>>> import numpy as np
>>> np.set_printoptions(precision=2, suppress=True, linewidth=160, legacy="1.25")
>>> rnd = lambda a: np.round(a, 2) + 0
>>> arr = np.load("case8.npy")
>>> print(arr)
[[  1  -1  -1   3   1   1  -5  -4]
 [ -5 -24  -4   5   0   2   2   5]
 [ -2   5   7   1   2   0   3   4]
 [  1  -5  -1  -8  -3   2   3   2]
 [ -3   2   2  -1   1   5  -2   2]
 [ -1   0  -2  -5   1 -20   3  -3]
 [  4   4  -5   4  -5  -4  22   1]
 [ -2  -2   5   3   4  -2   0 -19]]
>>> Y = np.linalg.inv(arr)
>>> print(rnd(np.linalg.det(arr) * np.linalg.det(Y)))
1.0
>>> print(rnd(np.linalg.inv(Y)))
[[  1.  -1.  -1.   3.   1.   1.  -5.  -4.]
 [ -5. -24.  -4.   5.   0.   2.   2.   5.]
 [ -2.   5.   7.   1.   2.   0.   3.   4.]
 [  1.  -5.  -1.  -8.  -3.   2.   3.   2.]
 [ -3.   2.   2.  -1.   1.   5.  -2.   2.]
 [ -1.   0.  -2.  -5.   1. -20.   3.  -3.]
 [  4.   4.  -5.   4.  -5.  -4.  22.   1.]
 [ -2.  -2.   5.   3.   4.  -2.   0. -19.]]
>>> print(rnd(np.linalg.slogdet(arr)[0]))
1.0
>>> F = np.load("a.npy")
>>> print(F)
[[-7.  0.  0.  0.  0.]
 [ 0.  3.  2.  2.  3.]
 [ 0.  2.  3.  2.  0.]
 [ 0.  3.  1.  0.  1.]
 [ 0.  3.  2.  0.  0.]]
>>> rng = np.random.default_rng(5819)
>>> labels = rng.permutation(5)
>>> print(labels)
[0 3 1 4 2]
>>> Y = F[labels][:, labels]
>>> print(rnd(np.sort(np.abs(np.linalg.eigvals(Y)))))
[0.68 0.68 2.31 7.   7.4 ]
>>> print(np.diag(Y))
[-7.  0.  3.  0.  3.]
>>> print(np.trace(Y))
-1.0
>>> print(Y)
[[-7.  0.  0.  0.  0.]
 [ 0.  0.  3.  1.  1.]
 [ 0.  2.  3.  3.  2.]
 [ 0.  0.  3.  0.  2.]
 [ 0.  2.  2.  0.  3.]]
>>> q, R = np.linalg.qr(Y)
>>> print(rnd(q @ R))
[[-7.  0.  0.  0.  0.]
 [ 0.  0.  3.  1.  1.]
 [ 0.  2.  3.  3.  2.]
 [ 0.  0.  3.  0.  2.]
 [ 0.  2.  2.  0.  3.]]
>>> print(rnd(q))
[[ 1.    0.    0.    0.    0.  ]
 [ 0.    0.    0.7   0.13  0.7 ]
 [ 0.   -0.71  0.12  0.66 -0.23]
 [ 0.    0.    0.7  -0.35 -0.63]
 [ 0.   -0.71 -0.12 -0.66  0.23]]
>>> print(np.trace(q @ q.T))
5.0
>>> print(rnd(R))
[[-7.    0.    0.    0.    0.  ]
 [ 0.   -2.83 -3.54 -2.12 -3.54]
 [ 0.    0.    4.3   1.05  1.98]
 [ 0.    0.    0.    2.1  -1.22]
 [ 0.    0.    0.    0.   -0.31]]
>>> print(rnd(np.abs(np.diag(R))))
[7.   2.83 4.3  2.1  0.31]
>>> q, vecs = np.linalg.qr(R[:, :3])[0], np.linalg.qr(R[:, 3:])[0]
>>> sig = np.linalg.svd(q.T @ vecs, compute_uv=False)
>>> print(rnd(np.degrees(np.arccos(sig.clip(0, 1)))))
[ 3.3  87.53]
>>> print(rnd(sig))
[1.   0.04]
>>> print((F + F.T) / 2)
[[-7.   0.   0.   0.   0. ]
 [ 0.   3.   2.   2.5  3. ]
 [ 0.   2.   3.   1.5  1. ]
 [ 0.   2.5  1.5  0.   0.5]
 [ 0.   3.   1.   0.5  0. ]]
>>> print(np.trace(F))
-1.0
>>> print((F - F.T) / 2)
[[ 0.   0.   0.   0.   0. ]
 [ 0.   0.   0.  -0.5  0. ]
 [ 0.   0.   0.   0.5 -1. ]
 [ 0.   0.5 -0.5  0.   0.5]
 [ 0.   0.   1.  -0.5  0. ]]
>>> print(rnd(np.linalg.matrix_power(F, 3)))
[[-343.    0.    0.    0.    0.]
 [   0.  187.  148.   96.   94.]
 [   0.  138.  107.   66.   64.]
 [   0.  115.   87.   50.   50.]
 [   0.  120.   90.   50.   49.]]
>>> X = np.load("x.npy")
>>> print(X)
[[-2 -2 -3 -3  2  0  1 -3 -3]
 [-5 -3 -9 -7  5 -3  0 -8 -8]
 [ 3  9  0  6 -3 -9 -9  3  3]
 [-2  2 -6 -2  2 -6 -4 -4 -4]]
>>> Y = X / np.sqrt((X ** 2).mean(axis=1, keepdims=True))
>>> print(rnd(Y[0]))
[-0.86 -0.86 -1.29 -1.29  0.86  0.    0.43 -1.29 -1.29]
>>> print(rnd(np.linalg.norm(Y, axis=1)))
[3. 3. 3. 3.]
>>> print(np.linalg.matrix_rank(X - X.mean(axis=1, keepdims=True)))
2
